$ python -q
>>> import numpy as np
>>> np.set_printoptions(precision=3, suppress=True, linewidth=200, sign=" ")
>>> E = np.load("sample13.npy")
>>> E
array([[  0.2,  -1.3,   0.2],
       [ -0.8,  -0.3,   0.4],
       [ -0.3,  -0.7,  -1.5],
       [ -2. ,  -1. ,  -0.1],
       [ -1. ,   0.3,  -0.7],
       [  0.3,   2.1,  -0.1],
       [ -1.4,   0.1,   0. ],
       [  1.1,   1.8,   0.7],
       [ -1. ,  -1.5,   1.8],
       [ -1.7,   1. ,   0.5],
       [ -0.9,   0.2,   0.1],
       [  0.1,   1.1,   1.6],
       [  2.1,   0.2,   0.7],
       [  0. ,   0.7,  -0.4],
       [ -1.3,  -2.1,   1.7],
       [ -1.1,  -1.3,   0.5],
       [ -4. , -17. ,   2. ],
       [  0.1,  -1. ,  -1.6],
       [ -1.1,   1.4,  -1.6],
       [ -1.8,   1.2,   0.3],
       [  0.5,   0.8,  -0.5],
       [ -0.6,   1.5,  -0.8],
       [  0.3,   0.5,  -0.4],
       [  1.3,   0.9,  -0.4],
       [  2.4,  -2.5,   0.7]])
>>> E.mean(axis=0)
array([-0.424, -0.596,  0.124])
>>> round(float(np.linalg.norm(E)), 3)
19.99
>>> E.sum(axis=1)
array([ -0.9,  -0.7,  -2.5,  -3.1,  -1.4,   2.3,  -1.3,   3.6,  -0.7,  -0.2,  -0.6,   2.8,   3. ,   0.3,  -1.7,  -1.9, -19. ,  -2.5,  -1.3,  -0.3,   0.8,   0.1,   0.4,   1.8,   0.6])
>>> E[25]
Traceback (most recent call last):
  File "<python-input-7>", line 1, in <module>
    E[25]
    ~^^^^
IndexError: index 25 is out of bounds for axis 0 with size 25
>>> np.zeros(25, 3)
Traceback (most recent call last):
  File "<python-input-8>", line 1, in <module>
    np.zeros(25, 3)
    ~~~~~~~~^^^^^^^
TypeError: Cannot interpret '3' as a data type
>>> np.count_nonzero(E)
np.int64(73)
>>> np.unravel_index(np.abs(E).argmax(), E.shape)
(np.int64(16), np.int64(1))
>>> np.linalg.matrix_rank(E)
np.int64(3)
>>> E - E[0]
array([[  0. ,   0. ,   0. ],
       [ -1. ,   1. ,   0.2],
       [ -0.5,   0.6,  -1.7],
       [ -2.2,   0.3,  -0.3],
       [ -1.2,   1.6,  -0.9],
       [  0.1,   3.4,  -0.3],
       [ -1.6,   1.4,  -0.2],
       [  0.9,   3.1,   0.5],
       [ -1.2,  -0.2,   1.6],
       [ -1.9,   2.3,   0.3],
       [ -1.1,   1.5,  -0.1],
       [ -0.1,   2.4,   1.4],
       [  1.9,   1.5,   0.5],
       [ -0.2,   2. ,  -0.6],
       [ -1.5,  -0.8,   1.5],
       [ -1.3,   0. ,   0.3],
       [ -4.2, -15.7,   1.8],
       [ -0.1,   0.3,  -1.8],
       [ -1.3,   2.7,  -1.8],
       [ -2. ,   2.5,   0.1],
       [  0.3,   2.1,  -0.7],
       [ -0.8,   2.8,  -1. ],
       [  0.1,   1.8,  -0.6],
       [  1.1,   2.2,  -0.6],
       [  2.2,  -1.2,   0.5]])
>>> x0 = np.array([2, 1, 4])
>>> rhs = E @ x0
>>> beta, lr = np.zeros(3), 1 / np.linalg.norm(E, 2) ** 2
>>> for i in range(10):
...     beta -= lr * E.T @ (E @ beta - rhs)
...     if i % 2 == 0: print(i, round(np.linalg.norm(E @ beta - rhs), 3))
... 
0 19.722
2 17.125
4 14.931
6 13.065
8 11.471
>>> beta
array([ 1.435,  0.82 ,  1.679])
>>> Xc = (E - E.mean(axis=0)) / E.std(axis=0)
>>> Xc.std(axis=0)
array([ 1.,  1.,  1.])
>>> beta = np.linalg.lstsq(np.delete(Xc, 1, axis=1), Xc[:, 1])[0]
>>> np.round(1 - np.var(Xc[:, 1] - np.delete(Xc, 1, axis=1) @ beta), 3)
np.float64(0.394)
>>> np.abs(beta).argmax()
np.int64(0)
